In [1]: import numpy as np

In [2]: from numpy import linalg as LA

In [3]: np.set_printoptions(precision=1, suppress=True, linewidth=200)

In [4]: rd = lambda a: np.round(a, 1) + 0

In [5]: K = np.load("test19.npy")

In [6]: K
Out[6]: 
array([[-2.2,  0.8,  4.1,  1.9,  0.5],
       [ 3.3, -1.3, -5.8, -3.1, -0.6],
       [-3.2,  1.2,  5.8,  2.9,  0.7],
       [-2.2,  0.7,  3.8,  2.2,  0.5],
       [ 2.1, -1.1, -3.9, -2. , -0.4],
       [ 1.1, -0.4, -2. , -1. , -0.4],
       [-3.3,  1.2,  5.6,  2.9,  0.6],
       [-2.2,  0.8,  3.9,  2.1,  0.2],
       [-1.1,  0.5,  1.9,  1. ,  0.3],
       [-2.2,  0.8,  3.7,  2.1,  0.4],
       [-0.2,  0.1,  0.1, -0.1, -0.1],
       [-1.1,  0.4,  1.8,  0.9,  0.2],
       [ 2.3, -0.9, -3.7, -2. , -0.3],
       [ 1. , -0.4, -2. , -1. , -0.2],
       [ 0. ,  0.2,  0.1,  0. , -0.1],
       [-0.9,  0.4,  1.9,  1.1,  0.2],
       [ 2.3, -0.7, -3.7, -1.9, -0.4],
       [ 3.2, -1.2, -5.5, -3. , -0.6],
       [-1.1,  0.5,  2. ,  1.1,  0.1],
       [-0.2,  0. ,  0. ,  0.1,  0. ],
       [ 3.2, -1.1, -5.7, -2.9, -0.7],
       [ 3.2, -1.1, -5.8, -3.1, -0.5],
       [-2.1,  0.8,  3.8,  2.1,  0.3],
       [ 2.2, -0.8, -3.9, -1.9, -0.4],
       [ 1.2, -0.5, -1.8, -0.9, -0.2],
       [ 3.3, -1.3, -5.8, -2.8, -0.7],
       [-1. ,  0.3,  1.9,  1.1,  0.4],
       [ 2.1, -0.9, -3.8, -1.9, -0.5],
       [-2.2,  0.7,  3.8,  2. ,  0.5]])

In [7]: Ac = K - K.mean(axis=0)

In [8]: vecs = LA.svd(Ac)[2][:1]

In [9]: M2 = Ac - Ac @ vecs.T @ vecs

In [10]: rd(LA.norm(M2) / LA.norm(Ac))
Out[10]: np.float64(0.0)

In [11]: rd(np.cov(Ac @ vecs.T, rowvar=False))
Out[11]: np.float64(24.6)

In [12]: W1 = np.array([[-2, 3, -1], [3, 2, 0], [3, 0, -2], [1, 0, 3], [3, 3, -3]])

In [13]: c = np.array([-2, 1, -2])

In [14]: H = np.maximum(K @ W1 + c, 0)

In [15]: (H > 0).astype(int)
Out[15]: 
array([[1, 0, 0],
       [0, 1, 0],
       [1, 0, 0],
       [1, 0, 0],
       [0, 1, 0],
       [0, 1, 0],
       [1, 0, 0],
       [1, 0, 0],
       [1, 0, 0],
       [1, 0, 0],
       [0, 1, 0],
       [1, 0, 0],
       [0, 1, 0],
       [0, 1, 0],
       [0, 1, 0],
       [1, 0, 0],
       [0, 1, 0],
       [0, 1, 0],
       [1, 0, 0],
       [0, 1, 0],
       [0, 1, 0],
       [0, 1, 0],
       [1, 0, 0],
       [0, 1, 0],
       [0, 1, 0],
       [0, 1, 1],
       [1, 0, 0],
       [0, 1, 0],
       [1, 0, 0]])

In [16]: rd((H > 0).mean(axis=0))
Out[16]: array([0.4, 0.6, 0. ])

In [17]: LA.matrix_rank(H)
Out[17]: np.int64(2)

In [18]: W2 = np.array([[-1, 3, -5], [4, -5, 3], [3, 2, 4]])

In [19]: print(W1 @ W2)
[[ 11 -23  15]
 [  5  -1  -9]
 [ -9   5 -23]
 [  8   9   7]
 [  0 -12 -18]]

In [20]: d = LA.norm(K[:, None] - K[None], axis=-1)

In [21]: rd(LA.norm(K, axis=1))
Out[21]: array([5.1, 7.5, 7.4, 5. , 5. , 2.6, 7.2, 5. , 2.5, 4.9, 0.3, 2.3, 4.9, 2.5, 0.2, 2.4, 4.8, 7.2, 2.6, 0.2, 7.3, 7.4, 4.9, 4.9, 2.4, 7.4, 2.5, 4.8, 4.9])

In [22]: print(rd(LA.norm(K - K.mean(axis=0), axis=1)))
[5.5 7.1 7.8 5.4 4.6 2.2 7.6 5.4 2.9 5.3 0.6 2.7 4.5 2.1 0.6 2.8 4.4 6.8 3.  0.6 6.9 7.  5.3 4.5 2.  7.  2.9 4.4 5.3]

In [23]: np.unravel_index(d.round(6).argmax(), d.shape)
Out[23]: (np.int64(1), np.int64(2))

In [24]: rd(d[7])
Out[24]: array([ 0.4, 12.5,  2.4,  0.3, 10. ,  7.6,  2.2,  0. ,  2.6,  0.3,  4.9,  2.7,  9.9,  7.5,  4.9,  2.6,  9.8, 12.2,  2.4,  4.9, 12.3, 12.4,  0.2, 10. ,  7.4, 12.4,  2.6,  9.9,  0.3])

In [25]: print(LA.matrix_rank(d ** 2))
7

In [26]: rd(d[:5, :5])
Out[26]: 
array([[ 0. , 12.6,  2.3,  0.4, 10.1],
       [12.6,  0. , 14.9, 12.5,  2.5],
       [ 2.3, 14.9,  0. ,  2.4, 12.4],
       [ 0.4, 12.5,  2.4,  0. , 10. ],
       [10.1,  2.5, 12.4, 10. ,  0. ]])

In [27]: d[7].round(6).argsort(kind="stable")[:4]
Out[27]: array([ 7, 22,  9,  3])

In [28]: d.mean(axis=1).argmax()
Out[28]: np.int64(2)

In [29]: proj = K @ LA.solve(K.T @ K, K.T)

In [30]: rd(LA.eigvalsh(proj))
Out[30]: array([0., 0., 0., 0., 0., 0., 0., 0., 0., 0., 0., 0., 0., 0., 0., 0., 0., 0., 0., 0., 0., 0., 0., 0., 1., 1., 1., 1., 1.])

In [31]: X = np.load("case14.npy")

In [32]: print(rd(X))
[[ 0.5  0.4 -0.3]
 [ 0.4  0.7  0.2]
 [-0.3  0.2  0.8]]

In [33]: rd(LA.det(X[::-1]))
Out[33]: np.float64(0.0)

In [34]: rd(np.poly(X))
Out[34]: array([ 1., -2.,  1.,  0.])

In [35]: rd(LA.eigvals(X))
Out[35]: array([0., 1., 1.])

In [36]: print(rd(LA.det(2 * X)), rd(LA.det(X)))
0.0 0.0

In [37]: u = np.array([4, 8, 6, 9, 3, 8, 3])

In [38]: rng = np.random.default_rng(93625)

In [39]: A = np.outer(rng.normal(size=12), u) + 0.3 * rng.normal(size=(12, 7))

In [40]: rd(A)
Out[40]: 
array([[ -3.8,  -7.6,  -5.8,  -7.6,  -3.1,  -7.9,  -3.1],
       [ -3.6,  -7.7,  -5.8,  -9.5,  -3.6,  -7.9,  -2.8],
       [  6.9,  13.6,  10.1,  15.5,   5. ,  13.4,   4.6],
       [  5.8,  11.9,   8.5,  13.5,   3.5,  11.6,   4.6],
       [ -2.9,  -6.3,  -4.9,  -7.3,  -1.9,  -6. ,  -2.6],
       [  4.6,   8.1,   6.6,   9.4,   3.3,   8.3,   3.3],
       [ -0.8,  -1.2,  -0.6,  -1.3,  -0.8,  -0.8,  -0.3],
       [  2.1,   4.7,   3.2,   5.3,   1.6,   4.5,   1.8],
       [ -6. , -11.3,  -8.7, -13. ,  -4.5, -11.7,  -3.8],
       [  7.9,  15.6,  11.8,  17.5,   5.6,  15.3,   6.1],
       [  1. ,   0.6,   0.4,   0.6,   0.8,   0.7,   0.5],
       [ -1.8,  -3.7,  -2.6,  -4.1,  -1.5,  -3.2,  -1.4]])

In [41]: M2 = np.c_[A[:, :4] @ np.array([[-3, -2, -1, 3], [-2, 1, 1, -3], [1, -3, -1, -1], [0, -1, -2, -1]]), np.array([-1, -5, -4, -4, -1, 5, -1, 0, -1, -2, 3, 1])]

In [42]: rd(M2)
Out[42]: 
array([[ 20.7,  24.9,  17.2,  25. ,  -1. ],
       [ 20.3,  26.2,  20.6,  27.6,  -5. ],
       [-37.6, -45.9, -34.4, -45.9,  -4. ],
       [-32.6, -38.7, -29.3, -40.4,  -4. ],
       [ 16.4,  21.4,  16. ,  22.3,  -1. ],
       [-23.3, -30.3, -21.9, -26.4,   5. ],
       [  4.3,   3.5,   2.8,   3.1,  -1. ],
       [-12.4, -14.3, -11.2, -16.4,   0. ],
       [ 31.9,  39.8,  29.5,  37.4,  -1. ],
       [-43.1, -53. , -39.1, -52.7,  -2. ],
       [ -3.8,  -3.2,  -2.1,   0. ,   3. ],
       [ 10.2,  11.8,   8.8,  12.4,   1. ]])

In [43]: LA.matrix_rank(np.c_[A, M2])
Out[43]: np.int64(8)

In [44]: rd(LA.norm(M2 - A @ LA.lstsq(A, M2)[0], axis=0))
Out[44]: array([0. , 0. , 0. , 0. , 2.8])

In [45]: rd(LA.lstsq(A, M2[:, 0])[0])
Out[45]: array([-3., -2.,  1.,  0.,  0.,  0.,  0.])
